% python3 -q
>>> import numpy as np
>>> import numpy.linalg as la
>>> np.set_printoptions(precision=2, suppress=True, linewidth=100, sign=" ")
>>> rd = lambda a: np.round(a, 2) + 0
>>> F = np.loadtxt("sample12.csv", delimiter=",")
>>> print(F)
[[ -0.5   2.4  -0.1   0.9  -0.6   0.8]
 [ -0.8   0.6  -1.3   0.8  -3.   -0.5]
 [  0.8   0.7   0.9   1.   -1.5   1.9]
 [  1.   -1.1   1.6   1.9  -1.1  -1.2]
 [  0.1   1.    1.1   0.4  -1.3   0.2]
 [  0.8   0.1   1.1  -0.9  -0.8  -1.9]
 [ -0.2   0.7  -0.1   0.   -0.5   0.2]
 [ -0.4   0.1   0.6  -1.7   2.    2.4]
 [  0.4  -1.9  -0.2  -0.3   0.3  -1.1]
 [  0.8  -1.6   0.   -1.9  -1.7  -2.1]
 [  0.4  -1.9   0.1  -0.5   0.8  -0.4]
 [ -1.2  -0.2  -1.2  -0.5   0.7  -1.3]
 [ -0.1   1.4   0.5   0.7  -2.5  -1.9]
 [-28.  -12.   14.    8.  -28.  -24. ]
 [ -1.8  -1.6  -1.1  -0.4  -0.5   0.5]
 [  0.5  -0.5   1.2   1.   -0.2   0.5]
 [ -0.3   0.7   0.   -0.6  -2.3   0.6]
 [  1.4   1.8  -2.1  -0.3   0.6   0.4]]
>>> cov = np.cov(F, rowvar=False)
>>> print(np.median(F, axis=0))
[ 0.    0.1   0.05 -0.15 -0.7  -0.1 ]
>>> print(rd(F.std(axis=0)))
[ 6.47  3.02  3.33  2.07  6.38  5.59]
>>> print(rd(np.polyfit(F[:, 2], F[:, 5], 1)))
[-1.57 -0.19]
>>> print(rd(la.eigvalsh(cov)[::-1]))
[ 140.64    2.28    1.38    1.23    0.55    0.52]
>>> r0, v = F[12], F[10]
>>> print(r0 @ v)
-4.24
>>> print(r0 @ r0)
12.57
>>> p = (r0 @ v) / (r0 @ r0) * r0
>>> print((v - p) @ r0)
0.0
>>> print(la.matrix_rank(np.outer(r0, v)))
1
>>> print(rd(v - p))
[ 0.37 -1.43  0.27 -0.26 -0.04 -1.04]
>>> print(rd(p))
[ 0.03 -0.47 -0.17 -0.24  0.84  0.64]
>>> x = np.array([6, 5, 9, -5, -4, -3])
>>> y = F @ x
>>> beta, lr = np.zeros(6), 1 / la.norm(F, 2) ** 2
>>> for i in range(60):
...     beta -= lr * F.T @ (F @ beta - y)
...     if i % 10 == 0: print(i, round(la.norm(F @ beta - y), 2))
... 
0 57.78
10 52.89
20 48.58
30 44.76
40 41.36
50 38.34
>>> print(rd(beta))
[ 2.61  1.68  2.69 -0.13 -2.47 -1.28]
>>> m1 = np.array([[1, 9, 1, 9], [7, -6, 7, -6], [1, 9, 1, 9], [7, -6, 7, -6]])
>>> left, s, Vt = la.svd(m1)
>>> evecs = Vt[:(s > 1e-8).sum()]
>>> rng = np.random.default_rng(455515)
>>> x = m1[3] + 5 * m1[1] + rng.integers(2) * np.eye(4)[0]
>>> print(x)
[ 43. -36.  42. -36.]
>>> print(np.allclose(evecs.T @ evecs @ x, x))
False
>>> print(rd(evecs.T @ evecs))
[[ 0.5  0.   0.5  0. ]
 [ 0.   0.5  0.   0.5]
 [ 0.5  0.   0.5  0. ]
 [ 0.   0.5  0.   0.5]]
>>> left, s, Vt = la.svd(m1)
>>> print(rd(s))
[ 22.85  12.08   0.     0.  ]
>>> print(np.argmax(s[:-1] / (s[1:] + 1e-6)) + 1)
2
>>> M2 = left[:, :2] @ np.diag(s[:2]) @ Vt[:2]
>>> print(rd(la.norm(m1 - M2) / la.norm(m1)))
0.0
>>> print(rd(np.abs(m1 - M2).max()))
0.0
>>> print(rd(M2))
[[ 1.  9.  1.  9.]
 [ 7. -6.  7. -6.]
 [ 1.  9.  1.  9.]
 [ 7. -6.  7. -6.]]
>>> print(la.matrix_rank(m1, rtol=0.05))
2
>>> print(np.einsum("ii->", m1))
-10
>>> print(rd(la.eigvals(m1)))
[-22.35  12.35   0.     0.  ]
>>> print(np.einsum("ij,ji->", m1, m1))
652
>>> print(np.kron(np.eye(2, dtype=int), m1))
[[ 1  9  1  9  0  0  0  0]
 [ 7 -6  7 -6  0  0  0  0]
 [ 1  9  1  9  0  0  0  0]
 [ 7 -6  7 -6  0  0  0  0]
 [ 0  0  0  0  1  9  1  9]
 [ 0  0  0  0  7 -6  7 -6]
 [ 0  0  0  0  1  9  1  9]
 [ 0  0  0  0  7 -6  7 -6]]
>>> print(rd(la.det(2 * m1)), rd(la.det(m1)))
0.0 0.0
>>> K = np.array([[4.0, 3.0, 3.0, 0.0, 0.0, 0.0],
...     [2.0, 0.0, 0.0, 0.0, 0.0, 0.0],
...     [0.0, 1.0, 3.0, 0.0, 0.0, 0.0],
...     [0.0, 0.0, 0.0, 1.0, -2.0, -3.0],
...     [0.0, 0.0, 0.0, 1.0, 1.0, 0.0],
...     [0.0, 0.0, 0.0, 0.0, 1.0, 3.0]])
>>> print(K)
[[ 4.  3.  3.  0.  0.  0.]
 [ 2.  0.  0.  0.  0.  0.]
 [ 0.  1.  3.  0.  0.  0.]
 [ 0.  0.  0.  1. -2. -3.]
 [ 0.  0.  0.  1.  1.  0.]
 [ 0.  0.  0.  0.  1.  3.]]
>>> blk = np.stack([K, 4 * K, K[::-1]])
>>> print(rd(la.norm(blk, axis=(1, 2))))
[  8.6   34.41   8.6 ]
>>> print(la.matrix_rank(blk.reshape(3, -1)))
2
>>> cov = K.T @ K
>>> print(rd(la.svd(K, compute_uv=False) ** 2))
[ 40.48  23.27   7.01   1.92   0.81   0.51]
>>> print(rd(la.eigvalsh(cov)[::-1]))
[ 40.48  23.27   7.01   1.92   0.81   0.51]
>>> J = np.loadtxt("x.csv", delimiter=",")
>>> print(J)
[[-0.22 -0.83  0.91  1.36  0.69  1.09  0.94  1.05  1.42]
 [-0.1   0.9   1.2  -0.1  -0.2  -1.1  -0.3   0.4   0.6 ]
 [ 0.   -0.6   0.1  -0.2  -0.8   0.1  -0.1  -1.1   2.4 ]
 [ 0.2  -0.6   0.6   0.7  -1.3  -0.9   2.1   1.   -1.3 ]
 [ 0.   -0.8   0.4  -0.7   0.2   0.4   2.   -0.3   1.  ]
 [-1.5  -0.9   0.1   0.8  -1.3   0.1   0.4  -0.9  -0.2 ]
 [-0.2  -0.8   0.9   1.2   0.6   1.2   0.9   1.1   1.4 ]
 [ 0.    0.   -0.4  -0.2  -1.   -0.3   0.4  -0.1   0.3 ]]
>>> r0 = np.array([-1, 3])
>>> print(rd(np.convolve(J[7], r0)))
[ 0.   0.   0.4 -1.   0.4 -2.7 -1.3  1.3 -0.6  0.9]
>>> cov = J.T @ J
>>> print((J @ J.T).shape)
(8, 8)
>>> print(rd(np.trace(cov)), rd((J ** 2).sum()))
55.36 55.36
>>> print(rd(la.norm(J, 2)))
4.62
>>> print(J[7] @ J[5])
1.26
>>> print(rd(la.norm(J[7] - J[5])))
2.33
>>> M2 = np.array([[3, 5, -3],
...     [1, 2, -2],
...     [2, 5, 5],
...     [-3, 1, -2],
...     [3, 0, 5],
...     [-3, 2, 1]])
>>> print(np.einsum("ij->j", K))
[ 6.  4.  6.  2.  0.  0.]
>>> print(np.einsum("ij,ij->i", K, K))
[ 34.   4.  10.  14.   2.  10.]
>>> print(np.einsum("ik,kj->ij", K, M2))
[[ 21.  41.  -3.]
 [  6.  10.  -6.]
 [  7.  17.  13.]
 [  0.  -5. -15.]
 [  0.   1.   3.]
 [ -6.   6.   8.]]
>>> print(np.einsum("ik,kj->ji", K, M2))
[[ 21.   6.   7.   0.   0.  -6.]
 [ 41.  10.  17.  -5.   1.   6.]
 [ -3.  -6.  13. -15.   3.   8.]]
>>> print(K @ M2)
[[ 21.  41.  -3.]
 [  6.  10.  -6.]
 [  7.  17.  13.]
 [  0.  -5. -15.]
 [  0.   1.   3.]
 [ -6.   6.   8.]]
>>> print(la.matrix_rank(K @ M2))
3
>>> print(la.matrix_rank(np.vstack([K, M2.T])))
6
>>> print(np.vstack([K, M2.T]).shape)
(9, 6)
>>> print(M2.T @ K.T)
[[ 21.   6.   7.   0.   0.  -6.]
 [ 41.  10.  17.  -5.   1.   6.]
 [ -3.  -6.  13. -15.   3.   8.]]
